% ipython --no-banner

In [1]: import numpy as np

In [2]: import numpy.linalg as la

In [3]: np.set_printoptions(suppress=True, linewidth=100)

In [4]: rd = lambda a: np.round(a, 3) + 0

In [5]: data = np.loadtxt("w.csv", delimiter=",")

In [6]: print(data)
[[ 1.  1.  8. -1. -7. -8.]
 [-3. -1. -3.  0.  6.  1.]
 [ 0.  0. -2. -1.  0. -1.]
 [ 0.  0.  1.  2. -3. -1.]
 [ 0.  0. -2.  3.  0. -2.]
 [ 0.  0. -2.  3.  3.  1.]]

In [7]: q, vecs = la.qr(data[:, :3])[0], la.qr(data[:, 3:])[0]

In [8]: s = la.svd(q.T @ vecs, compute_uv=False)

In [9]: print(rd(la.norm(q @ q.T - vecs @ vecs.T, 2)))
0.908

In [10]: print((s > 0.9).sum())
2

In [11]: print(rd(np.degrees(np.arccos(s.clip(0, 1)))))
[ 9.616 19.043 65.235]

In [12]: W0 = np.array([[-1, 0, 0, 2, 2, 0, 0],
    ...:     [0, 0, 2, 0, 0, -3, 0],
    ...:     [0, -3, -2, 0, 0, -1, 0],
    ...:     [3, 0, 0, 1, -1, 0, -2],
    ...:     [3, 0, 0, -1, 2, 0, -3],
    ...:     [0, 3, -2, 0, 0, 2, 0],
    ...:     [-1, 0, 0, 3, 2, 0, 2]])

In [13]: # 2 blocks once reordered

In [14]: f = np.array([0, 2, 2, 1, 1, 2])

In [15]: Y = data + np.outer(f, np.eye(6)[0])

In [16]: print(rd(la.det(Y) / la.det(data)), rd(1 + la.solve(data, f)[0]))
-10.667 -10.667

In [17]: f = np.array([0, -4, -3])

In [18]: print(np.polyval(f, W0[4]))
[-15  -3  -3   1 -11  -3   9]

In [19]: print(np.cross(W0[4, :3], W0[0, :3]))
[0 0 0]

In [20]: print(np.array([np.convolve(row, f, "same") for row in W0]))
[[  4   3   0  -8 -14  -6   0]
 [  0   0  -8  -6   0  12   9]
 [  0  12  17   6   0   4   3]
 [-12  -9   0  -4   1   3   8]
 [-12  -9   0   4  -5  -6  12]
 [  0 -12  -1   6   0  -8  -6]
 [  4   3   0 -12 -17  -6  -8]]

In [21]: rng = np.random.default_rng(66538)

In [22]: idx = rng.permutation(7)

In [23]: print(idx)
[3 2 1 4 6 5 0]

In [24]: Y = W0[idx][:, idx]

In [25]: print(rd(np.sort(np.abs(la.eigvals(Y)))))
[2.181 2.461 2.683 3.089 3.089 3.709 3.709]

In [26]: print(np.diag(Y))
[ 1 -2  0  2  2  2 -1]

In [27]: q, vecs = la.qr(W0[:, :1])[0], la.qr(W0[:, 1:])[0]

In [28]: s = la.svd(q.T @ vecs, compute_uv=False)

In [29]: print(rd(la.norm(q @ q.T - vecs @ vecs.T, 2)))
1.0

In [30]: print(np.flatnonzero(la.matrix_power((W0 != 0) + (W0.T != 0) + np.eye(7), 7)[2]))
[1 2 5]

In [31]: print(rd(np.sort(la.eigvals(W0).real)))
[-2.683 -2.181  1.09   1.09   2.111  2.111  2.461]

In [32]: E = np.loadtxt("case1.csv", delimiter=",")

In [33]: print(rd(E))
[[0.333 0.    0.167 0.    0.    0.167 0.167 0.167 0.   ]
 [0.    0.333 0.    0.    0.    0.333 0.333 0.    0.   ]
 [0.    0.2   0.2   0.2   0.    0.2   0.2   0.    0.   ]
 [0.    0.333 0.    0.333 0.333 0.    0.    0.    0.   ]
 [0.    0.25  0.    0.25  0.25  0.    0.25  0.    0.   ]
 [0.    0.    0.25  0.    0.25  0.5   0.    0.    0.   ]
 [0.    0.    0.    0.    0.    0.    0.667 0.333 0.   ]
 [0.    0.    0.167 0.167 0.    0.167 0.167 0.167 0.167]
 [0.    0.    0.    0.5   0.    0.    0.    0.    0.5  ]]

In [34]: f = np.array([2, 0, 2, 0, 0, 1, 1, 2, 1])

In [35]: Y = E + np.outer(f, np.eye(9)[2])

In [36]: print(rd(la.det(Y) / la.det(E)), rd(1 + la.solve(E, f)[2]))
8.0 8.0

In [37]: print(la.matrix_rank(la.inv(Y) - la.inv(E), tol=1e-8))
1

In [38]: print(la.matrix_rank(Y - E))
1

In [39]: vec = np.array([-3, -4, 1, 2, 4, -2, 0, -1, -3])

In [40]: target = E @ vec

In [41]: print(rd(target))
[-1.333 -2.    -0.6    0.667  0.5    0.25  -0.333 -0.5   -0.5  ]

In [42]: print(rd(la.solve(E, -1 * target)))
[ 3.  4. -1. -2. -4.  2.  0.  1.  3.]

In [43]: print(rd(la.solve(E, target)))
[-3. -4.  1.  2.  4. -2.  0. -1. -3.]

In [44]: print(rd(la.solve(E, target + E[:, 6])))
[-3. -4.  1.  2.  4. -2.  1. -1. -3.]

In [45]: print(rd(la.solve(E.T, E[6])))
[0. 0. 0. 0. 0. 0. 1. 0. 0.]

In [46]: idx = rng.permutation(9)

In [47]: Y = E[:, idx] * rng.choice([-1, 1], 9)

In [48]: print(rd(Y))
[[ 0.     0.     0.    -0.167 -0.333  0.167  0.167  0.     0.167]
 [ 0.     0.    -0.333  0.     0.     0.     0.333  0.     0.333]
 [ 0.     0.    -0.2   -0.2    0.     0.     0.2   -0.2    0.2  ]
 [ 0.    -0.333 -0.333  0.     0.     0.     0.    -0.333  0.   ]
 [ 0.    -0.25  -0.25   0.     0.     0.     0.25  -0.25   0.   ]
 [ 0.    -0.25   0.    -0.25   0.     0.     0.     0.     0.5  ]
 [ 0.     0.     0.     0.     0.     0.333  0.667  0.     0.   ]
 [ 0.167  0.     0.    -0.167  0.     0.167  0.167 -0.167  0.167]
 [ 0.5    0.     0.     0.     0.     0.     0.    -0.5    0.   ]]

In [49]: left, _, Vh = la.svd(E.T @ Y)

In [50]: print(rd(la.lstsq(E, Y)[0]))
[[ 0.  0.  0.  0. -1.  0.  0.  0.  0.]
 [ 0.  0. -1.  0.  0.  0.  0.  0.  0.]
 [ 0.  0.  0. -1.  0.  0.  0.  0.  0.]
 [ 0.  0.  0.  0.  0.  0.  0. -1.  0.]
 [ 0. -1.  0.  0.  0.  0.  0.  0.  0.]
 [ 0.  0.  0.  0.  0.  0.  0.  0.  1.]
 [ 0.  0.  0.  0.  0.  0.  1.  0.  0.]
 [ 0.  0.  0.  0.  0.  1.  0.  0.  0.]
 [ 1.  0.  0.  0.  0.  0.  0.  0.  0.]]

In [51]: Y = la.inv(E)

In [52]: print(rd(la.det(E) * Y))
[[0. 0. 0. 0. 0. 0. 0. 0. 0.]
 [0. 0. 0. 0. 0. 0. 0. 0. 0.]
 [0. 0. 0. 0. 0. 0. 0. 0. 0.]
 [0. 0. 0. 0. 0. 0. 0. 0. 0.]
 [0. 0. 0. 0. 0. 0. 0. 0. 0.]
 [0. 0. 0. 0. 0. 0. 0. 0. 0.]
 [0. 0. 0. 0. 0. 0. 0. 0. 0.]
 [0. 0. 0. 0. 0. 0. 0. 0. 0.]
 [0. 0. 0. 0. 0. 0. 0. 0. 0.]]

In [53]: print(rd(la.inv(Y)))
[[0.333 0.    0.167 0.    0.    0.167 0.167 0.167 0.   ]
 [0.    0.333 0.    0.    0.    0.333 0.333 0.    0.   ]
 [0.    0.2   0.2   0.2   0.    0.2   0.2   0.    0.   ]
 [0.    0.333 0.    0.333 0.333 0.    0.    0.    0.   ]
 [0.    0.25  0.    0.25  0.25  0.    0.25  0.    0.   ]
 [0.    0.    0.25  0.    0.25  0.5   0.    0.    0.   ]
 [0.    0.    0.    0.    0.    0.    0.667 0.333 0.   ]
 [0.    0.    0.167 0.167 0.    0.167 0.167 0.167 0.167]
 [0.    0.    0.    0.5   0.    0.    0.    0.    0.5  ]]

In [54]: print(rd(la.cond(E)))
65.394

In [55]: print(rd(E @ Y))
[[1. 0. 0. 0. 0. 0. 0. 0. 0.]
 [0. 1. 0. 0. 0. 0. 0. 0. 0.]
 [0. 0. 1. 0. 0. 0. 0. 0. 0.]
 [0. 0. 0. 1. 0. 0. 0. 0. 0.]
 [0. 0. 0. 0. 1. 0. 0. 0. 0.]
 [0. 0. 0. 0. 0. 1. 0. 0. 0.]
 [0. 0. 0. 0. 0. 0. 1. 0. 0.]
 [0. 0. 0. 0. 0. 0. 0. 1. 0.]
 [0. 0. 0. 0. 0. 0. 0. 0. 1.]]

In [56]: arr = np.load("test16.npy")

In [57]: print(arr)
[[ 0 -1  0 -2  3 -3 -3  2  2  0 -2 -3 -3]
 [-3  0 -1  0 -2  3 -3 -3  2  2  0 -2 -3]
 [-3 -3  0 -1  0 -2  3 -3 -3  2  2  0 -2]
 [-2 -3 -3  0 -1  0 -2  3 -3 -3  2  2  0]
 [ 0 -2 -3 -3  0 -1  0 -2  3 -3 -3  2  2]
 [ 2  0 -2 -3 -3  0 -1  0 -2  3 -3 -3  2]
 [ 2  2  0 -2 -3 -3  0 -1  0 -2  3 -3 -3]
 [-3  2  2  0 -2 -3 -3  0 -1  0 -2  3 -3]
 [-3 -3  2  2  0 -2 -3 -3  0 -1  0 -2  3]
 [ 3 -3 -3  2  2  0 -2 -3 -3  0 -1  0 -2]
 [-2  3 -3 -3  2  2  0 -2 -3 -3  0 -1  0]
 [ 0 -2  3 -3 -3  2  2  0 -2 -3 -3  0 -1]
 [-1  0 -2  3 -3 -3  2  2  0 -2 -3 -3  0]]

In [58]: Y = np.array([[1, 1],
    ...:     [0, 0],
    ...:     [1, 1],
    ...:     [2, 2],
    ...:     [2, 0],
    ...:     [2, 1],
    ...:     [1, 2],
    ...:     [3, 1],
    ...:     [3, 2],
    ...:     [2, 2],
    ...:     [2, 1],
    ...:     [0, 2],
    ...:     [1, 3]])

In [59]: print(np.einsum("ik,kj->ij", arr, Y))
[[ -2 -24]
 [ -7 -15]
 [-18 -10]
 [-11 -12]
 [-18  -5]
 [-17  -9]
 [-18 -22]
 [-24 -17]
 [-12  -5]
 [-16 -16]
 [-24 -25]
 [-22 -13]
 [-11  -7]]

In [60]: print(np.einsum("ik,kj->ji", arr, Y))
[[ -2  -7 -18 -11 -18 -17 -18 -24 -12 -16 -24 -22 -11]
 [-24 -15 -10 -12  -5  -9 -22 -17  -5 -16 -25 -13  -7]]

In [61]: T = np.stack([arr, 5 * arr, arr[::-1]])

In [62]: print(la.matrix_rank(T))
[13 13 13]

In [63]: print(T.shape)
(3, 13, 13)

In [64]: print(la.matrix_rank(T.reshape(3, -1)))
2

In [65]: print((T @ arr.T).shape)
(3, 13, 13)

In [66]: print(rd(la.norm(T, axis=(1, 2))))
[ 28.39  141.951  28.39 ]

In [67]: def softmax(z):
    ...:     e = np.exp(z - z.max(axis=-1, keepdims=True))
    ...:     return e / e.sum(axis=-1, keepdims=True)
    ...: 

In [68]: print(rd(softmax(10 * arr[6])))
[0. 0. 0. 0. 0. 0. 0. 0. 0. 0. 1. 0. 0.]

In [69]: S = arr @ arr.T / np.sqrt(13)

In [70]: print(rd(softmax(S)[6] @ arr))
[ 2.  2.  0. -2. -3. -3.  0. -1.  0. -2.  3. -3. -3.]

In [71]: Y = la.inv(arr)

In [72]: print(rd(la.slogdet(arr)[0]))
-1.0

In [73]: Y = np.array([[0, 1, 0],
    ...:     [1, 2, 0],
    ...:     [0, 1, 0],
    ...:     [2, 0, 1],
    ...:     [0, 1, 1],
    ...:     [1, 1, 2],
    ...:     [1, 0, 1],
    ...:     [1, 2, 1],
    ...:     [1, 1, 1],
    ...:     [1, 0, 1]])

In [74]: W2 = np.array([[7, 0, 0, 3, 0], [8, 9, -7, -9, 4], [-9, -5, 2, -9, 7]])

In [75]: X = Y @ W2 + 0.05 * rng.normal(size=(10, 5))

In [76]: print(rd(X))
[[  8.016   8.976  -6.981  -9.015   3.986]
 [ 22.889  17.979 -14.039 -15.107   8.066]
 [  7.858   9.021  -7.034  -9.021   3.929]
 [  4.996  -4.957   1.939  -3.046   6.857]
 [ -0.957   4.004  -4.98  -18.072  10.991]
 [ -3.     -1.018  -3.102 -24.092  17.953]
 [ -2.019  -4.944   1.911  -6.019   7.017]
 [ 14.045  13.042 -12.104 -24.018  15.012]
 [  5.949   4.029  -5.008 -14.946  10.946]
 [ -1.935  -4.952   2.051  -6.038   6.964]]

In [77]: print(rd(la.norm(X, 1)), rd(la.norm(X, np.inf)))
129.374 78.221

In [78]: print(rd(la.norm(X, axis=1)))
[17.05  36.572 17.012 10.469 22.117 30.371 10.846 36.278 20.491 10.837]

In [79]: print(rd(la.norm(X, 2)))
65.586

In [80]: vec = np.array([1, 5, 0, 5, -4])

In [81]: target = X @ vec

In [82]: print(rd(target))
[  -8.127    4.985   -7.857  -62.448 -115.262 -200.36   -84.9   -100.884  -92.422  -84.742]

In [83]: target = target + 0.3 * rng.normal(size=10)

In [84]: print(rd(target))
[  -8.307    5.426   -7.329  -62.672 -115.447 -200.396  -85.271 -100.472  -92.276  -85.128]

In [85]: coef, *_ = la.lstsq(X, target)

In [86]: print(rd(coef))
[ 0.778  3.972 -2.138  5.51  -3.784]

In [87]: left, s, Vh = la.svd(X)

In [88]: print(np.argmax(s[:-1] / (s[1:] + 1e-6)) + 1)
3

In [89]: Y = left[:, :3] @ np.diag(s[:3]) @ Vh[:3]

In [90]: print(rd(la.norm(X - Y) / la.norm(X)))
0.002

In [91]: print(rd(la.norm(X - Y, 2)), rd(s[3]))
0.144 0.144

In [92]: print(la.matrix_rank(Y))
3

In [93]: print(rd(np.abs(X - Y).max()))
0.078

In [94]: q, vecs = la.qr(X[:, :2])[0], la.qr(X[:, 2:])[0]

In [95]: s = la.svd(q.T @ vecs, compute_uv=False)

In [96]: print(rd(la.norm(q @ q.T - vecs @ vecs.T, 2)))
1.0

In [97]: print(rd(s))
[1.    0.999]

In [98]: mat = np.loadtxt("x.csv", delimiter=",")

In [99]: print(mat)
[[20.408 20.392  1.644 60.663]
 [21.531 20.297  1.059 59.939]
 [20.764 20.161 -0.937 60.666]
 [20.09  18.735  0.666 60.324]
 [19.155 18.947 -1.081 58.811]
 [22.025 19.341 -0.974 61.968]
 [19.551 20.13  -0.608 59.531]
 [20.284 19.638 -0.884 60.65 ]
 [18.965 19.243 -0.749 60.882]
 [19.769 21.86  -1.178 61.751]
 [22.091 20.515  1.507 60.527]
 [20.154 18.738  1.022 61.292]
 [19.235 20.454  0.8   59.101]
 [19.209 19.609  1.194 59.977]
 [19.588 19.006 -0.532 59.349]
 [19.976 20.751 -0.603 60.755]
 [21.107 19.423  0.131 59.073]
 [20.791 19.484 -0.216 60.118]
 [22.633 20.123 -0.583 60.459]
 [20.222 20.062  0.282 60.368]]

In [100]: vec = np.array([3, 1, 8, 7])

In [101]: target = mat @ vec

In [102]: print(rd(la.solve(mat.T @ mat, mat.T @ target)))
[3. 1. 8. 7.]

In [103]: print(rd(la.pinv(mat) @ mat))
[[1. 0. 0. 0.]
 [0. 1. 0. 0.]
 [0. 0. 1. 0.]
 [0. 0. 0. 1.]]

In [104]: target = target + 0.02 * rng.normal(size=20)

In [105]: print(rd(target))
[519.383 512.915 499.583 506.617 479.454 511.366 490.617 497.962 496.316 503.992 522.473 516.418
 498.251 506.616 488.972 501.135 497.291 500.968 506.586 505.543]

In [106]: coef, *_ = la.lstsq(mat, target)

In [107]: print(rd(coef))
[2.996 0.992 7.994 7.004]

In [108]: print(rd(la.norm(target - mat @ coef)))
0.073

In [109]: W2 = mat[[4, 18]].astype(float)

In [110]: for _ in range(5):
     ...:     idx = la.norm(mat[:, None] - W2, axis=-1).argmin(axis=1)
     ...:     W2 = np.array([mat[idx == j].mean(axis=0) for j in range(2)])
     ...: 

In [111]: print(idx)
[1 1 1 0 0 1 0 1 0 1 1 1 0 0 0 1 1 1 1 1]

In [112]: print(np.abs(W2[1] - W2[0]).argmax())
0

In [113]: print(np.bincount(idx))
[ 7 13]

In [114]: print(rd(np.sort(np.abs(la.eigvals(W0)))))
[2.181 2.461 2.683 3.089 3.089 3.709 3.709]

In [115]: print((W0 - W0.T) / 2)
[[ 0.   0.   0.  -0.5 -0.5  0.   0.5]
 [ 0.   0.   2.5  0.   0.  -3.   0. ]
 [ 0.  -2.5  0.   0.   0.   0.5  0. ]
 [ 0.5  0.   0.   0.   0.   0.  -2.5]
 [ 0.5  0.   0.   0.   0.   0.  -2.5]
 [ 0.   3.  -0.5  0.   0.   0.   0. ]
 [-0.5  0.   0.   2.5  2.5  0.   0. ]]

In [116]: print(np.allclose(W0, W0.T))
False

In [117]: W0.inv()
---------------------------------------------------------------------------
AttributeError                            Traceback (most recent call last)
Cell In[117], line 1
----> 1 W0.inv()

AttributeError: 'numpy.ndarray' object has no attribute 'inv'

In [118]: print(rd(la.norm(mat)))
298.314

In [119]: print(np.abs(mat).max())
61.968

In [120]: print(rd(mat.mean(axis=0)))
[20.377 19.845 -0.002 60.31 ]

In [121]: idx = mat[:, 3] > np.median(mat[:, 3])

In [122]: f = mat[idx].mean(axis=0) - mat[~idx].mean(axis=0)

In [123]: print(np.argsort(-np.abs(f).round(6), kind="stable"))
[3 0 1 2]

In [124]: print((((mat - mat.mean(axis=0)) @ f > 0) == idx).mean())
0.9

In [125]: print(((mat - mat.mean(axis=0)) @ f > 0).astype(int))
[1 1 1 0 0 1 0 1 0 1 1 1 0 0 0 1 0 0 1 0]
